$ python3 -q
>>> import numpy as np
>>> from numpy import linalg as LA
>>> np.set_printoptions(precision=2, suppress=True, linewidth=120, legacy="1.25")
>>> rd = lambda a: np.round(a, 2) + 0
>>> data = np.load("case11.npy")
>>> data
array([[3, 2, 0],
       [2, 2, 1],
       [9, 8, 3]])
>>> left, sig, Vh = LA.svd(data)
>>> rd(sig)
array([13.23,  1.03,  0.  ])
>>> Y = left[:, :2] @ np.diag(sig[:2]) @ Vh[:2]
>>> LA.matrix_rank(data, rtol=0.05)
2
>>> rd(LA.norm(data - Y, 2)), rd(sig[2])
(0.0, 0.0)
>>> LA.matrix_rank(Y)
2
>>> rd(LA.norm(data, axis=1))
array([ 3.61,  3.  , 12.41])
>>> rd(LA.norm(data, axis=0))
array([9.7 , 8.49, 3.16])
>>> LA.norm(data, axis=1).argmax()
2
>>> rd(LA.norm(data[2] - data[1]))
9.43
>>> data[2] @ data[1]
37
>>> rd(LA.norm(data, 2))
13.23
>>> np.argsort(-LA.norm(data, axis=0).round(6), kind="stable")[:3]
array([0, 1, 2])
>>> [round(float(x), 2) for x in LA.svd(data, compute_uv=False)[:3]]
[13.23, 1.03, 0.0]
>>> LA.cond(data) > 100
True
>>> Y = np.array([[0, 3, 3], [3, 3, 0], [2, 2, 1]])
>>> np.einsum("ik,kj->ij", data, Y)
array([[ 6, 15,  9],
       [ 8, 14,  7],
       [30, 57, 30]])
>>> LA.matrix_rank(data @ Y)
2
>>> np.einsum("ij,ij->i", data, data)
array([ 13,   9, 154])
>>> LA.matrix_rank(np.vstack([data, Y.T]))
3
>>> np.vstack([data, Y.T]).shape
(6, 3)
>>> np.einsum("ik,kj->ji", data, Y)
array([[ 6,  8, 30],
       [15, 14, 57],
       [ 9,  7, 30]])
>>> arr = np.loadtxt("test4.csv", delimiter=",")
>>> arr
array([[-1., -3.,  0.,  0.,  0.,  0.],
       [-5., -3.,  0.,  0.,  0.,  0.],
       [-1., -2.,  0.,  0.,  0.,  0.],
       [ 0.,  0., -1., -3.,  0.,  0.],
       [ 0.,  0., -5., -3.,  0.,  0.],
       [ 0.,  0., -1., -2.,  0.,  0.],
       [ 0.,  0.,  0.,  0., -1., -3.],
       [ 0.,  0.,  0.,  0., -5., -3.],
       [ 0.,  0.,  0.,  0., -1., -2.]])
>>> x = np.array([3, -1, -2, 3, 0, -1])
>>> rhs = arr @ x
>>> b, lr = np.zeros(6), 1 / LA.norm(arr, 2) ** 2
>>> for i in range(200):
...     b -= lr * arr.T @ (arr @ b - rhs)
...     if i % 50 == 0: print(i, round(LA.norm(arr @ b - rhs), 2))
... 
0 8.58
50 0.05
100 0.0
150 0.0
>>> rd(b)
array([ 3., -1., -2.,  3.,  0., -1.])
>>> O, R = LA.qr(arr)
>>> rd(abs(R[0, 0])), rd(LA.norm(arr[:, 0]))
(5.2, 5.2)
>>> rd(O @ R)
array([[-1., -3.,  0.,  0.,  0.,  0.],
       [-5., -3.,  0.,  0.,  0.,  0.],
       [-1., -2.,  0.,  0.,  0.,  0.],
       [ 0.,  0., -1., -3.,  0.,  0.],
       [ 0.,  0., -5., -3.,  0.,  0.],
       [ 0.,  0., -1., -2.,  0.,  0.],
       [ 0.,  0.,  0.,  0., -1., -3.],
       [ 0.,  0.,  0.,  0., -5., -3.],
       [ 0.,  0.,  0.,  0., -1., -2.]])
>>> rd(O.T @ O)
array([[1., 0., 0., 0., 0., 0.],
       [0., 1., 0., 0., 0., 0.],
       [0., 0., 1., 0., 0., 0.],
       [0., 0., 0., 1., 0., 0.],
       [0., 0., 0., 0., 1., 0.],
       [0., 0., 0., 0., 0., 1.]])
>>> rd(O)
array([[-0.19,  0.84,  0.  ,  0.  ,  0.  ,  0.  ],
       [-0.96, -0.26,  0.  ,  0.  ,  0.  ,  0.  ],
       [-0.19,  0.47,  0.  ,  0.  ,  0.  ,  0.  ],
       [ 0.  ,  0.  ,  0.19, -0.84,  0.  ,  0.  ],
       [ 0.  ,  0.  ,  0.96,  0.26,  0.  ,  0.  ],
       [ 0.  ,  0.  ,  0.19, -0.47,  0.  ,  0.  ],
       [ 0.  ,  0.  ,  0.  ,  0.  ,  0.19,  0.84],
       [ 0.  ,  0.  ,  0.  ,  0.  ,  0.96, -0.26],
       [ 0.  ,  0.  ,  0.  ,  0.  ,  0.19,  0.47]])
>>> x = np.array([3, 5, 9, 4, 0, 4])
>>> rhs = arr @ x
>>> rd(LA.pinv(arr) @ arr)
array([[1., 0., 0., 0., 0., 0.],
       [0., 1., 0., 0., 0., 0.],
       [0., 0., 1., 0., 0., 0.],
       [0., 0., 0., 1., 0., 0.],
       [0., 0., 0., 0., 1., 0.],
       [0., 0., 0., 0., 0., 1.]])
>>> rd(LA.lstsq(arr, rhs)[0])
array([3., 5., 9., 4., 0., 4.])
>>> rd(LA.solve(arr.T @ arr, arr.T @ rhs))
array([3., 5., 9., 4., 0., 4.])
>>> rng = np.random.default_rng(763)
>>> rhs = rhs + 0.05 * rng.normal(size=9)
>>> rd(rhs)
array([-18.03, -29.94, -12.98, -21.  , -57.01, -16.94, -11.98, -11.98,  -7.98])
>>> b, *_ = LA.lstsq(arr, rhs)
>>> rd(arr.T @ (rhs - arr @ b))
array([0., 0., 0., 0., 0., 0.])
>>> [round(float(LA.norm(LA.solve(arr.T @ arr + lam * np.eye(6), arr.T @ rhs))), 2) for lam in (0, 1, 10, 100)]
[12.12, 11.59, 9.28, 3.47]
>>> feats = np.load("block13.npy")
>>> feats
array([[ 0.8, -0.4],
       [-0.4,  0.2]])
>>> [round(float(x), 2) for x in LA.svd(feats, compute_uv=False)[:3]]
[1.0, 0.0]
>>> left, sig, Vh = LA.svd(feats, full_matrices=False)
>>> rd(np.sqrt((sig ** 2).sum())), rd(LA.norm(feats))
(1.0, 1.0)
>>> np.cumsum(sig ** 2) / np.sum(sig ** 2)
array([1., 1.])
>>> rd(sig)
array([1., 0.])
>>> rk = LA.matrix_rank(feats)
>>> rk
1
>>> N = LA.svd(feats)[2][rk:].T
>>> LA.matrix_rank(feats.T @ feats), LA.matrix_rank(feats @ feats.T)
(1, 1)
>>> N[:, 0] / N[np.abs(N[:, 0]).round(6).argmax(), 0]
array([0.5, 1. ])
>>> rd(N @ N.T)
array([[0.2, 0.4],
       [0.4, 0.8]])
>>> np.allclose(feats @ N, 0)
True
>>> N.shape
(2, 1)
>>> evals, vecs = LA.eigh(feats)
>>> rd(vecs.T @ feats @ vecs)
array([[0., 0.],
       [0., 1.]])
>>> (evals > 1e-8).sum(), (evals < -1e-8).sum()
(1, 0)
>>> rd(vecs.T @ vecs)
array([[1., 0.],
       [0., 1.]])
>>> rd(evals)
array([0., 1.])
>>> X = np.load("w.npy")
>>> X
array([[ 0.08,  0.09, -0.36],
       [-0.94,  3.7 , -1.81],
       [-1.32,  4.13, -3.33],
       [ 0.77, -2.24,  1.27],
       [ 1.43, -3.74,  2.25],
       [-1.39,  4.8 , -3.33],
       [ 0.64, -1.38,  0.8 ],
       [ 0.02, -1.73,  0.78],
       [ 1.3 , -2.8 ,  1.51],
       [-1.91,  6.56, -4.14],
       [ 2.06, -5.29,  3.9 ]])
>>> basis = X[[2, 10]].astype(float)
>>> for _ in range(4):
...     idx = LA.norm(X[:, None] - basis, axis=-1).argmin(axis=1)
...     basis = np.array([X[idx == j].mean(axis=0) for j in range(2)])
... 
>>> idx
array([1, 0, 0, 1, 1, 0, 1, 1, 1, 0, 1])
>>> np.bincount(idx)
array([4, 7])
>>> rd(basis)
array([[-1.39,  4.8 , -3.15],
       [ 0.9 , -2.44,  1.45]])
>>> rd(basis[1] - basis[0])
array([ 2.29, -7.24,  4.6 ])
>>> x = np.array([2, 5, 2])
>>> rd(basis @ np.eye(3)[1])
array([ 4.8 , -2.44])
>>> rd(np.einsum("ij,j->i", basis, x))
array([14.9 , -7.51])
>>> rd(basis @ x)
array([14.9 , -7.51])
>>> rd(basis @ (2 * x))
array([ 29.8 , -15.01])
>>> LA.norm(basis @ x) <= LA.norm(basis, 2) * LA.norm(x) + 1e-9
True
>>> rd(basis * x)
array([[ -2.78,  23.99,  -6.3 ],
       [  1.8 , -12.21,   2.9 ]])
>>> (basis @ x).argmax()
0
>>> J = np.loadtxt("out16.csv", delimiter=",")
>>> J
array([[-3., -3.,  2.,  1.],
       [ 0., -1., -3.,  0.],
       [ 0.,  0.,  3.,  1.],
       [ 0.,  0.,  0., -2.]])
>>> u = np.array([2, 8, 0, 8])
>>> Y = J + np.outer(u, np.eye(4)[1])
>>> rd(LA.det(Y) / LA.det(J)), rd(1 + LA.solve(J, u)[1])
(-11.0, -11.0)
>>> Y
array([[-3., -1.,  2.,  1.],
       [ 0.,  7., -3.,  0.],
       [ 0.,  0.,  3.,  1.],
       [ 0.,  8.,  0., -2.]])
>>> left, sig, Vh = LA.svd(J, full_matrices=False)
>>> rd(left.T @ J @ Vh.T)
array([[5.37, 0.  , 0.  , 0.  ],
       [0.  , 3.73, 0.  , 0.  ],
       [0.  , 0.  , 2.03, 0.  ],
       [0.  , 0.  , 0.  , 0.44]])
>>> (sig > 1e-8).sum()
4
>>> ang = rng.uniform(0, 2 * np.pi, 14)
>>> O, _ = LA.qr(np.array([[0.0, 1.3], [0.2, -0.2], [-1.5, 0.2]]))
>>> mat = 5 * np.c_[np.cos(ang), np.sin(ang)] @ O.T
>>> rd(mat)
array([[-4.21,  0.2 ,  2.69],
       [ 4.87, -0.52, -1.  ],
       [ 0.9 ,  0.53, -4.89],
       [ 4.92, -0.73,  0.54],
       [ 4.93, -0.71,  0.39],
       [-4.26,  0.9 , -2.47],
       [ 1.78, -0.85,  4.59],
       [-4.94,  0.6 ,  0.43],
       [ 0.23, -0.69,  4.95],
       [-3.81,  0.08,  3.24],
       [ 3.81, -0.92,  3.1 ],
       [ 2.73, -0.91,  4.09],
       [-0.18, -0.64,  4.96],
       [-1.19,  0.8 , -4.79]])
>>> Y = mat / LA.norm(mat, axis=1, keepdims=True)
>>> C2 = Y @ Y.T
>>> rd(LA.norm(Y, axis=1))
array([1., 1., 1., 1., 1., 1., 1., 1., 1., 1., 1., 1., 1., 1.])
>>> W0 = np.array([[5.0, 1.0, 0.0], [0.0, 5.0, 1.0], [0.0, 0.0, 5.0]])
>>> W0
array([[5., 1., 0.],
       [0., 5., 1.],
       [0., 0., 5.]])
>>> Y = W0 + rng.integers(-2, 3, (3, 2)) @ rng.integers(-2, 3, (2, 3))
>>> Y
array([[9., 1., 0.],
       [0., 3., 3.],
       [0., 1., 4.]])
>>> np.abs(Y - W0).sum(axis=1)
array([4., 4., 2.])
>>> t3 = np.stack([W0, 5 * W0, W0[::-1]])
>>> t3.shape
(3, 3, 3)
>>> LA.matrix_rank(t3)
array([3, 3, 3])
>>> (t3 @ W0.T).shape
(3, 3, 3)
>>> np.kron(np.eye(2, dtype=int), W0)
array([[5., 1., 0., 0., 0., 0.],
       [0., 5., 1., 0., 0., 0.],
       [0., 0., 5., 0., 0., 0.],
       [0., 0., 0., 5., 1., 0.],
       [0., 0., 0., 0., 5., 1.],
       [0., 0., 0., 0., 0., 5.]])
>>> rd(LA.det(W0[::-1]))
-125.0
>>> rd(LA.det(W0.T))
125.0
>>> np.einsum("ii->", W0)
15.0
>>> np.einsum("ij,ji->", W0, W0)
75.0
>>> u = np.array([-5, 3, -7])
>>> Y = W0 + np.outer(u, np.eye(3)[0])
>>> rd(LA.det(Y) / LA.det(W0)), rd(1 + LA.solve(W0, u)[0])
(-0.18, -0.18)
>>> LA.matrix_rank(LA.inv(Y) - LA.inv(W0), tol=1e-8)
1
>>> K = rng.normal(size=(19, 3))
>>> K = 3 * K / LA.norm(K, axis=1, keepdims=True)
>>> rd(K)
array([[ 2.19,  1.4 , -1.49],
       [-0.33,  1.72, -2.43],
       [-2.83, -0.7 , -0.69],
       [ 2.71, -1.27,  0.24],
       [-1.94, -2.28,  0.22],
       [-0.98,  0.14,  2.83],
       [-2.87,  0.84,  0.18],
       [ 0.2 , -2.86,  0.88],
       [ 0.67,  2.55,  1.42],
       [-0.05,  2.99,  0.29],
       [-0.46, -1.97,  2.21],
       [ 1.19,  1.32, -2.41],
       [ 0.07,  1.05, -2.81],
       [-1.19, -2.66,  0.69],
       [ 1.54,  0.96, -2.39],
       [ 0.78,  1.73,  2.33],
       [-1.32, -2.48,  1.05],
       [ 0.28,  2.92,  0.63],
       [-2.79,  1.09, -0.03]])
>>> Y = K / np.sqrt((K ** 2).mean(axis=1, keepdims=True))
>>> LA.matrix_rank(K - K.mean(axis=1, keepdims=True))
2
>>> LA.matrix_rank(Y) == LA.matrix_rank(K)
True
>>> Y = np.c_[K[:, :2] @ np.array([[2, 3], [3, 3]]), np.array([2, 3, 2, 2, 3, 1, 2, 2, 3, 1, 2, 3, 2, 1, 3, 1, 1, 2, 1])]
>>> rd(Y)
array([[  8.59,  10.78,   2.  ],
       [  4.51,   4.17,   3.  ],
       [ -7.76, -10.6 ,   2.  ],
       [  1.59,   4.3 ,   2.  ],
       [-10.71, -12.65,   3.  ],
       [ -1.53,  -2.5 ,   1.  ],
       [ -3.22,  -6.09,   2.  ],
       [ -8.18,  -7.97,   2.  ],
       [  9.  ,   9.68,   3.  ],
       [  8.85,   8.8 ,   1.  ],
       [ -6.84,  -7.3 ,   2.  ],
       [  6.35,   7.54,   3.  ],
       [  3.3 ,   3.37,   2.  ],
       [-10.38, -11.57,   1.  ],
       [  5.96,   7.51,   3.  ],
       [  6.74,   7.52,   1.  ],
       [-10.08, -11.4 ,   1.  ],
       [  9.32,   9.6 ,   2.  ],
       [ -2.3 ,  -5.1 ,   1.  ]])
>>> LA.matrix_rank(Y)
3
>>> t3 = np.stack([Y, -3 * Y, Y[::-1]])
>>> t3.shape
(3, 19, 3)
>>> (t3 @ Y.T).shape
(3, 19, 19)
